In [1]: import numpy as np

In [2]: np.set_printoptions(precision=2, suppress=True, linewidth=120, floatmode="fixed")

In [3]: feats = np.load("block0.npy")

In [4]: print(feats)
[[-22.88 -13.51  20.57]
 [-22.39 -13.13  20.05]
 [-16.26  -8.61  13.63]
 [-15.37  -8.00  12.74]
 [ -9.23  -4.18   6.92]
 [ -8.36  -3.71   6.16]
 [ -7.04  -3.02   5.03]
 [ -5.69  -2.37   3.93]
 [ -5.22  -2.16   3.57]
 [ -5.16  -2.13   3.52]
 [ -2.35  -0.99   1.48]
 [ -0.82  -0.41   0.51]
 [ -0.22  -0.13   0.14]
 [  0.64   0.71  -0.54]
 [  0.80   1.14  -0.80]
 [  0.82   1.25  -0.86]
 [  0.88   1.52  -1.01]
 [  0.92   1.86  -1.20]
 [  0.97   2.59  -1.61]
 [  0.98   2.67  -1.65]
 [  0.98   2.84  -1.74]
 [  0.99   2.96  -1.81]
 [  0.99   3.35  -2.03]
 [  1.00   3.75  -2.26]
 [  1.00   4.93  -2.96]
 [  1.00   5.16  -3.10]
 [  1.01   7.19  -4.35]
 [  1.04   9.14  -5.60]
 [  1.04   9.33  -5.72]
 [  1.44  17.49 -11.30]
 [  1.44  17.52 -11.33]
 [  1.57  19.29 -12.59]
 [  1.89  22.90 -15.19]]

In [5]: B = np.c_[feats[:, :2] @ np.array([[5, 4], [-5, -5]]), np.array([-2, -1, -1, 0, -2, 1, 1, 3, 2, 3, 2, 1, 1, -3, 3, 0, -2, -1, 2, 2, -1, -1, 3, -2, 2, 2, 0, -2, 2, 2, 2, 1, 3])]

In [6]: B
Out[6]: 
array([[ -46.85,  -23.97,   -2.00],
       [ -46.30,  -23.91,   -1.00],
       [ -38.25,  -21.99,   -1.00],
       [ -36.85,  -21.48,    0.00],
       [ -25.25,  -16.02,   -2.00],
       [ -23.25,  -14.89,    1.00],
       [ -20.10,  -13.06,    1.00],
       [ -16.60,  -10.91,    3.00],
       [ -15.30,  -10.08,    2.00],
       [ -15.15,   -9.99,    3.00],
       [  -6.80,   -4.45,    2.00],
       [  -2.05,   -1.23,    1.00],
       [  -0.45,   -0.23,    1.00],
       [  -0.35,   -0.99,   -3.00],
       [  -1.70,   -2.50,    3.00],
       [  -2.15,   -2.97,    0.00],
       [  -3.20,   -4.08,   -2.00],
       [  -4.70,   -5.62,   -1.00],
       [  -8.10,   -9.07,    2.00],
       [  -8.45,   -9.43,    2.00],
       [  -9.30,  -10.28,   -1.00],
       [  -9.85,  -10.84,   -1.00],
       [ -11.80,  -12.79,    3.00],
       [ -13.75,  -14.75,   -2.00],
       [ -19.65,  -20.65,    2.00],
       [ -20.80,  -21.80,    2.00],
       [ -30.90,  -31.91,    0.00],
       [ -40.50,  -41.54,   -2.00],
       [ -41.45,  -42.49,    2.00],
       [ -80.25,  -81.69,    2.00],
       [ -80.40,  -81.84,    2.00],
       [ -88.60,  -90.17,    1.00],
       [-105.05, -106.94,    3.00]])

In [7]: np.round(np.linalg.lstsq(feats, B[:, 0])[0], 2) + 0
Out[7]: array([ 5.00, -5.00,  0.00])

In [8]: np.linalg.matrix_rank(np.c_[feats, B])
Out[8]: np.int64(4)

In [9]: np.round(np.linalg.norm(B - feats @ np.linalg.lstsq(feats, B)[0], axis=0), 2) + 0
Out[9]: array([0.00, 0.00, 9.61])

In [10]: np.linalg.matrix_rank(B)
Out[10]: np.int64(3)

In [11]: np.linalg.norm(np.linalg.qr(feats)[0].T @ B, axis=0) ** 2 / ((B ** 2).sum(axis=0) + 1e-12)
Out[11]: array([1.00, 1.00, 0.23])
